% ipython --no-banner

In [1]: import numpy as np

In [2]: np.set_printoptions(suppress=True, linewidth=120)

In [3]: rng = np.random.default_rng(99514)

In [4]: idx = rng.integers(0, 2, 10)

In [5]: E = np.array([[-2, 0, 0, 2, 2, -1, -2, 1, -2, -1],
   ...:     [1, -2, 1, 0, -1, 0, -1, 2, -2, -1],
   ...:     [1, -1, -2, 1, 2, -2, 0, 0, -1, 0],
   ...:     [1, -1, -1, -1, -2, 2, -2, 2, 0, 2],
   ...:     [0, 2, 2, 0, 1, -1, 2, -1, 1, -1],
   ...:     [-1, 2, 2, -2, 0, -2, -2, -1, -2, 0],
   ...:     [-2, 0, -1, 1, -2, 2, 0, 0, 1, -2],
   ...:     [-1, 2, 0, -2, -2, -2, -1, -1, 1, -2],
   ...:     [-1, 1, 2, -2, -1, 2, -2, -2, -2, -1],
   ...:     [1, -2, 0, 0, -2, -1, 0, -2, -1, -1]]) * (idx[:, None] == idx)

In [6]: E
Out[6]: 
array([[-2,  0,  0,  2,  2, -1,  0,  0, -2,  0],
       [ 1, -2,  0,  0, -1,  0,  0,  0, -2,  0],
       [ 0,  0, -2,  0,  0,  0,  0,  0,  0,  0],
       [ 1, -1,  0, -1, -2,  2,  0,  0,  0,  0],
       [ 0,  2,  0,  0,  1, -1,  0,  0,  1,  0],
       [-1,  2,  0, -2,  0, -2,  0,  0, -2,  0],
       [ 0,  0, -1,  0,  0,  0,  0,  0,  0, -2],
       [ 0,  0,  0,  0,  0,  0, -1, -1,  0, -2],
       [-1,  1,  0, -2, -1,  2,  0,  0, -2,  0],
       [ 0,  0,  0,  0,  0,  0,  0, -2,  0, -1]])

In [7]: E @ E
Out[7]: 
array([[  9,  -2,   0,   0,  -4,   2,   0,   0,  12,   0],
       [ -2,   0,   0,   6,   5,  -4,   0,   0,   5,   0],
       [  0,   0,   4,   0,   0,   0,   0,   0,   0,   0],
       [ -6,   3,   0,  -1,   3,  -5,   0,   0,  -6,   0],
       [  2,  -3,   0,   0,  -2,   3,   0,   0,  -3,   0],
       [  6,  -8,   0,   8,   2,  -3,   0,   0,   6,   0],
       [  0,   0,   2,   0,   0,   0,   0,   4,   0,   2],
       [  0,   0,   1,   0,   0,   0,   1,   5,   0,   6],
       [  1,   0,   0,   0,   2, -10,   0,   0,  -1,   0],
       [  0,   0,   0,   0,   0,   0,   2,   4,   0,   5]])

In [8]: (E - E.T) / 2
Out[8]: 
array([[ 0. , -0.5,  0. ,  0.5,  1. ,  0. ,  0. ,  0. , -0.5,  0. ],
       [ 0.5,  0. ,  0. ,  0.5, -1.5, -1. ,  0. ,  0. , -1.5,  0. ],
       [ 0. ,  0. ,  0. ,  0. ,  0. ,  0. ,  0.5,  0. ,  0. ,  0. ],
       [-0.5, -0.5,  0. ,  0. , -1. ,  2. ,  0. ,  0. ,  1. ,  0. ],
       [-1. ,  1.5,  0. ,  1. ,  0. , -0.5,  0. ,  0. ,  1. ,  0. ],
       [ 0. ,  1. ,  0. , -2. ,  0.5,  0. ,  0. ,  0. , -2. ,  0. ],
       [ 0. ,  0. , -0.5,  0. ,  0. ,  0. ,  0. ,  0.5,  0. , -1. ],
       [ 0. ,  0. ,  0. ,  0. ,  0. ,  0. , -0.5,  0. ,  0. ,  0. ],
       [ 0.5,  1.5,  0. , -1. , -1. ,  2. ,  0. ,  0. ,  0. ,  0. ],
       [ 0. ,  0. ,  0. ,  0. ,  0. ,  0. ,  1. ,  0. ,  0. ,  0. ]])

In [9]: np.round(np.linalg.det(E), 1)
Out[9]: np.float64(312.0)

In [10]: np.allclose(E @ E.T, E.T @ E)
Out[10]: False

In [11]: np.trace(E)
Out[11]: np.int64(-12)

In [12]: assert E == E.T
ValueError: The truth value of an array with more than one element is ambiguous. Use a.any() or a.all()


In [13]: F = np.load("a.npy")

In [14]: F
Out[14]: 
array([[-1.4,  3.2, -3.6,  0.6, -1.1,  1.9, -2.8],
       [-1.4,  2.8, -3.1,  0.1, -0.8,  2.2, -2.8],
       [-0.7,  2.5, -3.1,  0. , -1.1,  2.3, -3.2],
       [-1.6,  2.5, -2.6, -0.8, -1.1,  2.5, -2.6],
       [-1. ,  2.9, -3.3,  0.2, -0.8,  2. , -3.2],
       [-1.3,  2.6, -2.9,  0.1, -1.2,  1.7, -2.7],
       [-1. ,  3. , -3.3,  0.2, -0.5,  2.1, -2.9],
       [-1.1,  3.3, -2.6, -0.2, -1.3,  1.9, -3. ],
       [-1.6,  2.5, -3.7,  0.2, -1. ,  2.1, -2.7],
       [-1. ,  2.7, -3.6, -0.1, -0.9,  1.9, -3.1],
       [-1.2,  2.7, -3.3,  0.5, -1. ,  2.2, -2.7],
       [-1.3,  3.1, -3. , -0.3, -0.7,  1.3, -3.5],
       [-1.1,  3.5, -3.1, -0.2, -0.3,  2.2, -3.4],
       [-1.1,  2.9, -3. ,  0.1, -1. ,  2.4, -2.9],
       [ 1.2, -0.9,  3.5,  1.7, -2.3, -3. ,  0.2],
       [ 1. , -0.8,  2.7,  2.4, -2.2, -2.9, -0.1],
       [ 0.4, -0.5,  3.3,  1.7, -2. , -3.3, -0.1],
       [ 0.6, -1. ,  3.4,  2. , -1.8, -3. , -0.4],
       [ 0.8, -0.9,  3. ,  1.9, -1.8, -3.2, -0.2],
       [ 0.9, -1.2,  2.7,  2.5, -2.2, -3.1, -0.2],
       [ 1.2, -1.1,  3. ,  2.3, -2.2, -3.3,  0. ],
       [ 1.7, -1.5,  2.8,  1.7, -1.3, -3.5, -0.1],
       [ 1. , -0.9,  3.2,  2.4, -2.2, -3.4, -0.3],
       [ 1. , -1.7,  2.8,  2.2, -1.7, -2.6, -0.3],
       [ 1.3, -0.8,  2.9,  1.8, -1.5, -3.1,  0.3],
       [ 1.1, -1.2,  3.2,  1.7, -1.8, -3. , -0.1],
       [ 1.1, -1. ,  2.6,  2.2, -2.1, -2.5,  0.1],
       [ 0.6, -1.1,  2.7,  2. , -1.7, -3.1, -0.2]])

In [15]: vec = np.array([-1, 8, 4, 3, 5, -3, 3])

In [16]: y = F @ vec

In [17]: np.round(np.linalg.lstsq(F, y)[0], 1)
Out[17]: array([-1.,  8.,  4.,  3.,  5., -3.,  3.])

In [18]: np.round(np.linalg.pinv(F) @ F, 1) + 0
Out[18]: 
array([[1., 0., 0., 0., 0., 0., 0.],
       [0., 1., 0., 0., 0., 0., 0.],
       [0., 0., 1., 0., 0., 0., 0.],
       [0., 0., 0., 1., 0., 0., 0.],
       [0., 0., 0., 0., 1., 0., 0.],
       [0., 0., 0., 0., 0., 1., 0.],
       [0., 0., 0., 0., 0., 0., 1.]])

In [19]: np.linalg.solve(F, y)
LinAlgError: Last 2 dimensions of the array must be square


In [20]: y = y + 0.1 * rng.normal(size=28)

In [21]: y.round(1)
Out[21]: 
array([ -5.3,  -7.3, -13.6, -12.1,  -8.2,  -8.3,  -4.9,  -4.7, -11.9, -11.6,  -8.6,  -4.6,  -2.1,  -8.2,   8.9,   8.1,
        13.6,   9.8,   9.7,   5.6,   7.7,   6.3,   9.9,   1.6,  12. ,   7. ,   5.2,   7.6])

In [22]: b, *_ = np.linalg.lstsq(F, y)

In [23]: [round(float(np.linalg.norm(np.linalg.solve(F.T @ F + lam * np.eye(7), F.T @ y))), 2) for lam in (0, 1, 10, 100)]
Out[23]: [11.53, 7.6, 2.61, 1.44]

In [24]: print(np.round(np.linalg.norm(y - F @ b), 1))
0.4

In [25]: print(b.round())
[-1.  8.  4.  3.  5. -3.  3.]

In [26]: d = np.linalg.norm(F[:, None] - F[None], axis=-1)

In [27]: print(np.round(np.linalg.norm(F, axis=1), 1))
[6.2 5.7 5.8 5.5 5.9 5.3 5.8 5.8 5.9 5.9 5.7 5.9 6.3 5.8 5.6 5.3 5.4 5.4 5.3 5.5 5.7 5.5 5.9 5.1 5.1 5.3 4.9 5. ]

In [28]: np.unravel_index(d.round(6).argmax(), d.shape)
Out[28]: (np.int64(12), np.int64(14))

In [29]: np.flatnonzero(d[26] < d.mean() / 2)
Out[29]: array([14, 15, 16, 17, 18, 19, 20, 21, 22, 23, 24, 25, 26, 27])

In [30]: np.round(np.linalg.norm(F - F.mean(axis=0), axis=1), 1)
Out[30]: 
array([5.2, 5. , 4.9, 5. , 5. , 4.4, 5.1, 4.7, 5.2, 5.1, 4.9, 4.9, 5.5, 5. , 5.3, 4.7, 4.9, 5. , 4.9, 4.9, 5.3, 5.4,
       5.3, 4.9, 4.9, 5.1, 4.6, 4.7])

In [31]: Z = F[[11, 19]].astype(float)

In [32]: for _ in range(7):
    ...:     idx = np.linalg.norm(F[:, None] - Z, axis=-1).argmin(axis=1)
    ...:     Z = np.array([F[idx == j].mean(axis=0) for j in range(2)])
    ...: 

In [33]: idx
Out[33]: array([0, 0, 0, 0, 0, 0, 0, 0, 0, 0, 0, 0, 0, 0, 1, 1, 1, 1, 1, 1, 1, 1, 1, 1, 1, 1, 1, 1])

In [34]: print(np.abs(Z[1] - Z[0]).argmax())
2

In [35]: Z.round(1) + 0
Out[35]: 
array([[-1.2,  2.9, -3.2,  0. , -0.9,  2. , -3. ],
       [ 1. , -1. ,  3. ,  2. , -1.9, -3.1, -0.1]])

In [36]: np.bincount(idx)
Out[36]: array([14, 14])

In [37]: np.round(Z[1] - Z[0], 1)
Out[37]: array([ 2.2, -3.9,  6.1,  2. , -1. , -5.1,  2.9])

In [38]: A = np.load("block3.npy")

In [39]: A.round(1)
Out[39]: 
array([[ 0.1, -5.2,  0.2, -6.2, -4.6],
       [ 5.8, -0.4,  1.2, -1.4, -1.9],
       [-3.9, -7.4, -1.6, -8.4, -3.2],
       [ 1.1, -3.7, -0.2, -4.7, -2.3],
       [ 2.3, -3.4,  0.7, -4.4, -3.8],
       [ 2. , -3.3,  0.4, -4.3, -3.1],
       [ 1. , -4.2,  0.2, -5.2, -3.7],
       [ 5.9, -0.8,  1.6, -1.8, -3.1],
       [ 6.3,  0.4,  0.9, -0.6, -0.4],
       [ 4.1, -2.4,  1.5, -3.4, -4.4],
       [ 3.5, -2.9,  1.3, -3.9, -4.5],
       [ 1.3, -4.5,  0.7, -5.5, -5. ],
       [ 6.3,  0.2,  1.1, -0.8, -1. ],
       [ 3.5, -2.5,  1. , -3.5, -3.5],
       [ 6.1, -0.3,  1.4, -1.3, -2.2],
       [ 4.5, -1.6,  1.1, -2.6, -2.9],
       [ 4.8, -1.6,  1.3, -2.6, -3.3],
       [10.1,  2.5,  2.6,  1.5, -1.8]])

In [40]: left, sig, VT = np.linalg.svd(A)

In [41]: sig.round(1) + 0
Out[41]: array([26.8, 19.1,  3.1,  0. ,  0. ])

In [42]: B = left[:, :3] @ np.diag(sig[:3]) @ VT[:3]

In [43]: round(float(np.linalg.norm(A - B) / np.linalg.norm(A)), 1)
Out[43]: 0.0

In [44]: np.linalg.matrix_rank(B)
Out[44]: np.int64(3)

In [45]: B.round(1)
Out[45]: 
array([[ 0.1, -5.2,  0.2, -6.2, -4.6],
       [ 5.8, -0.4,  1.2, -1.4, -1.9],
       [-3.9, -7.4, -1.6, -8.4, -3.2],
       [ 1.1, -3.7, -0.2, -4.7, -2.3],
       [ 2.3, -3.4,  0.7, -4.4, -3.8],
       [ 2. , -3.3,  0.4, -4.3, -3.1],
       [ 1. , -4.2,  0.2, -5.2, -3.7],
       [ 5.9, -0.8,  1.6, -1.8, -3.1],
       [ 6.3,  0.4,  0.9, -0.6, -0.4],
       [ 4.1, -2.4,  1.5, -3.4, -4.4],
       [ 3.5, -2.9,  1.3, -3.9, -4.5],
       [ 1.3, -4.5,  0.7, -5.5, -5. ],
       [ 6.3,  0.2,  1.1, -0.8, -1. ],
       [ 3.5, -2.5,  1. , -3.5, -3.5],
       [ 6.1, -0.3,  1.4, -1.3, -2.2],
       [ 4.5, -1.6,  1.1, -2.6, -2.9],
       [ 4.8, -1.6,  1.3, -2.6, -3.3],
       [10.1,  2.5,  2.6,  1.5, -1.8]])

In [46]: print(np.linalg.matrix_rank(A, rtol=0.05))
3
